$ python -q
>>> import numpy as np
>>> np.set_printoptions(precision=3, suppress=True, linewidth=160)
>>> feats = np.loadtxt("x.csv", delimiter=",")
>>> feats
array([[ 21.,   0.,   1.,   0.,   0.],
       [  1., -39.,   0.,   3.,   0.],
       [  0.,   0.,  41.,   3.,   0.],
       [  2.,   3.,   3.,  60.,   3.],
       [  2.,   1.,   0.,   0.,  62.]])
>>> np.trace(feats)
np.float64(145.0)
>>> (feats + feats.T) / 2
array([[ 21. ,   0.5,   0.5,   1. ,   1. ],
       [  0.5, -39. ,   0. ,   3. ,   0.5],
       [  0.5,   0. ,  41. ,   3. ,   0. ],
       [  1. ,   3. ,   3. ,  60. ,   1.5],
       [  1. ,   0.5,   0. ,   1.5,  62. ]])
>>> feats @ feats
array([[ 441.,    0.,   62.,    3.,    0.],
       [ -12., 1530.,   10.,   63.,    9.],
       [   6.,    9., 1690.,  303.,    9.],
       [ 171.,   66.,  305., 3618.,  366.],
       [ 167.,   23.,    2.,    3., 3844.]])
>>> x = np.array([-6, 8, 0, 1, 8])
>>> (feats * x).sum(axis=1)
array([-126., -315.,    3.,   96.,  492.])
>>> print(np.sign((feats @ x).round(6)))
[-1. -1.  1.  1.  1.]
>>> print(feats @ np.eye(5)[3])
[ 0.  3.  3. 60.  0.]
>>> feats @ x
array([-126., -315.,    3.,   96.,  492.])
>>> feats @ np.ones(5)
array([ 22., -35.,  44.,  71.,  65.])
>>> A = np.loadtxt("block17.csv", delimiter=",")
>>> A
array([[-11.976,  -3.011,  -6.015,  -2.998,   0.002],
       [ -1.974,  -3.981,  -0.984,   4.007,  -5.025],
       [ -0.017,  -3.025,  -0.01 ,   5.027,  -1.968],
       [  9.998,   4.973,   4.984,   2.97 ,  11.   ],
       [ -0.002,   4.029,  -0.014,  -4.986,   5.986]])
>>> u, v = A[3], A[4]
>>> np.round(u @ u, 3)
np.float64(279.352)
>>> p = (u @ v) / (u @ u) * u
>>> v - p
array([-2.543,  2.765, -1.28 , -5.741,  3.191])
>>> print(round((v - p) @ u, 3))
-0.0
>>> B = np.array([[0, 1, 2], [0, 0, 2], [2, 3, 1], [2, 0, 2], [1, 1, 0]])
>>> np.einsum("ij,ij->i", A, A)
array([197.659,  62.02 ,  38.295, 279.352,  76.925])
>>> np.vstack([A, B.T]).shape
(8, 5)
>>> print(np.einsum("ij->j", A))
[-3.971 -1.015 -2.039  4.02   9.995]
>>> np.linalg.matrix_rank(np.vstack([A, B.T]))
np.int64(5)
>>> W0 = np.loadtxt("dump.csv", delimiter=",")
>>> W0
array([[-1.,  3., -1.,  1.],
       [ 0.,  0.,  0.,  0.],
       [ 0., -1.,  0., -1.],
       [ 0.,  1.,  0.,  1.]])
>>> W0.sum(axis=1)
array([ 2.,  0., -2.,  2.])
>>> W0 - W0[0]
array([[ 0.,  0.,  0.,  0.],
       [ 1., -3.,  1., -1.],
       [ 1., -4.,  1., -2.],
       [ 1., -2.,  1.,  0.]])
>>> np.diff(W0, axis=0)
array([[ 1., -3.,  1., -1.],
       [ 0., -1.,  0., -1.],
       [ 0.,  2.,  0.,  2.]])
>>> round(float(np.linalg.norm(W0)), 3)
4.0
>>> np.round(np.linalg.svd(W0, compute_uv=False), 3) + 0
array([3.864, 1.035, 0.   , 0.   ])
>>> B = np.array([[-2, -1, -2], [-3, 3, 2], [0, 0, 1], [-1, -2, -1]])
>>> print(B.T @ W0.T)
[[-8.  0.  4. -4.]
 [ 8.  0. -1.  1.]
 [ 6.  0. -1.  1.]]
>>> np.einsum("ij->j", W0)
array([-1.,  3., -1.,  1.])
>>> np.einsum("ik,kj->ij", W0, B)
array([[-8.,  8.,  6.],
       [ 0.,  0.,  0.],
       [ 4., -1., -1.],
       [-4.,  1.,  1.]])
>>> print(np.linalg.cond(W0) > 100)
True
>>> np.argsort(-np.linalg.norm(W0, axis=0).round(6), kind="stable")[:3]
array([1, 3, 0])
>>> round(np.linalg.norm(W0, 2) / np.linalg.norm(W0), 3)
np.float64(0.966)
>>> rng = np.random.default_rng(892552)
>>> data = (rng.random((8, 8)) < 0.3) + np.eye(8)
>>> data /= data.sum(axis=1, keepdims=True)
>>> data
array([[0.5  , 0.5  , 0.   , 0.   , 0.   , 0.   , 0.   , 0.   ],
       [0.   , 0.25 , 0.25 , 0.   , 0.   , 0.   , 0.25 , 0.25 ],
       [0.333, 0.   , 0.333, 0.   , 0.   , 0.333, 0.   , 0.   ],
       [0.   , 0.   , 0.5  , 0.5  , 0.   , 0.   , 0.   , 0.   ],
       [0.   , 0.   , 0.2  , 0.2  , 0.4  , 0.   , 0.2  , 0.   ],
       [0.   , 0.   , 0.333, 0.   , 0.333, 0.333, 0.   , 0.   ],
       [0.   , 0.   , 0.   , 0.   , 0.   , 0.   , 1.   , 0.   ],
       [0.   , 0.   , 0.333, 0.333, 0.   , 0.   , 0.   , 0.333]])
>>> u = np.array([-1, 2, -3])
>>> np.cross(data[4, :3], data[3, :3])
array([0., 0., 0.])
>>> np.correlate(data[4], data[3], "full")
array([0. , 0. , 0. , 0. , 0. , 0. , 0.1, 0.2, 0.3, 0.2, 0.1, 0.1, 0. , 0. , 0. ])
>>> np.convolve(data[4], u)
array([ 0. ,  0. , -0.2,  0.2, -0.6,  0.2, -1.4,  0.4, -0.6,  0. ])
>>> t3 = np.stack([data, -2 * data, data[::-1]])
>>> (t3 @ data.T).shape
(3, 8, 8)
>>> np.linalg.det(t3)
array([0.001, 0.237, 0.001])
>>> np.linalg.matrix_rank(t3.reshape(3, -1))
np.int64(2)
>>> np.linalg.norm(t3, axis=(1, 2))
array([1.879, 3.758, 1.879])
>>> np.linalg.matrix_rank(t3)
array([8, 8, 8])
>>> z = rng.permutation(8)
>>> print(z)
[1 5 0 6 2 7 3 4]
>>> B = data[z][:, z]
>>> B
array([[0.25 , 0.   , 0.   , 0.25 , 0.25 , 0.25 , 0.   , 0.   ],
       [0.   , 0.333, 0.   , 0.   , 0.333, 0.   , 0.   , 0.333],
       [0.5  , 0.   , 0.5  , 0.   , 0.   , 0.   , 0.   , 0.   ],
       [0.   , 0.   , 0.   , 1.   , 0.   , 0.   , 0.   , 0.   ],
       [0.   , 0.333, 0.333, 0.   , 0.333, 0.   , 0.   , 0.   ],
       [0.   , 0.   , 0.   , 0.   , 0.333, 0.333, 0.333, 0.   ],
       [0.   , 0.   , 0.   , 0.   , 0.5  , 0.   , 0.5  , 0.   ],
       [0.   , 0.   , 0.   , 0.2  , 0.2  , 0.   , 0.2  , 0.4  ]])
>>> np.sort(np.abs(np.linalg.eigvals(B)))
array([0.169, 0.169, 0.333, 0.422, 0.493, 0.493, 0.946, 1.   ])
>>> np.diag(B)
array([0.25 , 0.333, 0.5  , 1.   , 0.333, 0.333, 0.5  , 0.4  ])
>>> np.allclose(B, data)
False
>>> np.round(np.trace(B), 3)
np.float64(3.65)
>>> x = np.array([0, 1, 0, 2, 3, 2, 0, 0])
>>> rhs = data @ x
>>> beta, lr = np.zeros(8), 1 / np.linalg.norm(data, 2) ** 2
>>> for i in range(30):
...     beta -= lr * data.T @ (data @ beta - rhs)
...     if i % 10 == 0: print(i, round(np.linalg.norm(data @ beta - rhs), 3))
... 
0 1.104
10 0.251
20 0.155
>>> beta
array([ 0.409,  0.518,  1.043,  0.992,  3.085,  0.696, -0.026, -0.239])
>>> q, Rm = np.linalg.qr(data)
>>> np.round(np.trace(q @ q.T), 3)
np.float64(8.0)
>>> print(q.shape, Rm.shape)
(8, 8) (8, 8)
>>> arr = np.load("out8.npy")
>>> arr.round(3) + 0
array([[-0.293,  0.079, -0.304, -0.452, -0.35 , -0.339,  0.353,  0.144,  0.178, -0.443,  0.   ],
       [ 0.628, -0.102,  0.046, -0.481,  0.236, -0.397,  0.141, -0.159,  0.152,  0.265, -0.098],
       [ 0.084, -0.076, -0.398, -0.179, -0.082,  0.573,  0.319, -0.465, -0.233,  0.023, -0.299],
       [-0.042, -0.055,  0.043, -0.501,  0.151,  0.237, -0.056,  0.574, -0.545,  0.121,  0.14 ],
       [ 0.335,  0.49 ,  0.17 ,  0.208, -0.28 ,  0.052,  0.235,  0.396, -0.048,  0.014, -0.53 ],
       [-0.042,  0.271, -0.411,  0.027, -0.37 , -0.376, -0.362, -0.162, -0.382,  0.416,  0.026],
       [ 0.042, -0.691, -0.132,  0.129, -0.435,  0.046,  0.043,  0.327,  0.226,  0.349, -0.118],
       [-0.168,  0.105,  0.631, -0.378, -0.488,  0.186, -0.106, -0.284,  0.114,  0.196,  0.057],
       [-0.042, -0.242,  0.323,  0.258, -0.087, -0.327,  0.55 , -0.167, -0.552, -0.019,  0.138],
       [ 0.503, -0.221,  0.042,  0.003, -0.32 ,  0.033, -0.403, -0.06 , -0.226, -0.607,  0.081],
       [ 0.335,  0.257, -0.159,  0.107, -0.196,  0.233,  0.293,  0.082,  0.161,  0.126,  0.747]])
>>> x = np.array([0, 5, -1, -1, -4, 5, 1, 3, -5, 1, 1])
>>> print(np.abs(np.linalg.eigvals(arr)))
[1. 1. 1. 1. 1. 1. 1. 1. 1. 1. 1.]
>>> round(float(np.linalg.norm(x)), 3), round(float(np.linalg.norm(arr @ x)), 3)
(10.247, 10.247)
>>> np.round(np.linalg.inv(arr), 3) + 0
array([[-0.293,  0.628,  0.084, -0.042,  0.335, -0.042,  0.042, -0.168, -0.042,  0.503,  0.335],
       [ 0.079, -0.102, -0.076, -0.055,  0.49 ,  0.271, -0.691,  0.105, -0.242, -0.221,  0.257],
       [-0.304,  0.046, -0.398,  0.043,  0.17 , -0.411, -0.132,  0.631,  0.323,  0.042, -0.159],
       [-0.452, -0.481, -0.179, -0.501,  0.208,  0.027,  0.129, -0.378,  0.258,  0.003,  0.107],
       [-0.35 ,  0.236, -0.082,  0.151, -0.28 , -0.37 , -0.435, -0.488, -0.087, -0.32 , -0.196],
       [-0.339, -0.397,  0.573,  0.237,  0.052, -0.376,  0.046,  0.186, -0.327,  0.033,  0.233],
       [ 0.353,  0.141,  0.319, -0.056,  0.235, -0.362,  0.043, -0.106,  0.55 , -0.403,  0.293],
       [ 0.144, -0.159, -0.465,  0.574,  0.396, -0.162,  0.327, -0.284, -0.167, -0.06 ,  0.082],
       [ 0.178,  0.152, -0.233, -0.545, -0.048, -0.382,  0.226,  0.114, -0.552, -0.226,  0.161],
       [-0.443,  0.265,  0.023,  0.121,  0.014,  0.416,  0.349,  0.196, -0.019, -0.607,  0.126],
       [ 0.   , -0.098, -0.299,  0.14 , -0.53 ,  0.026, -0.118,  0.057,  0.138,  0.081,  0.747]])
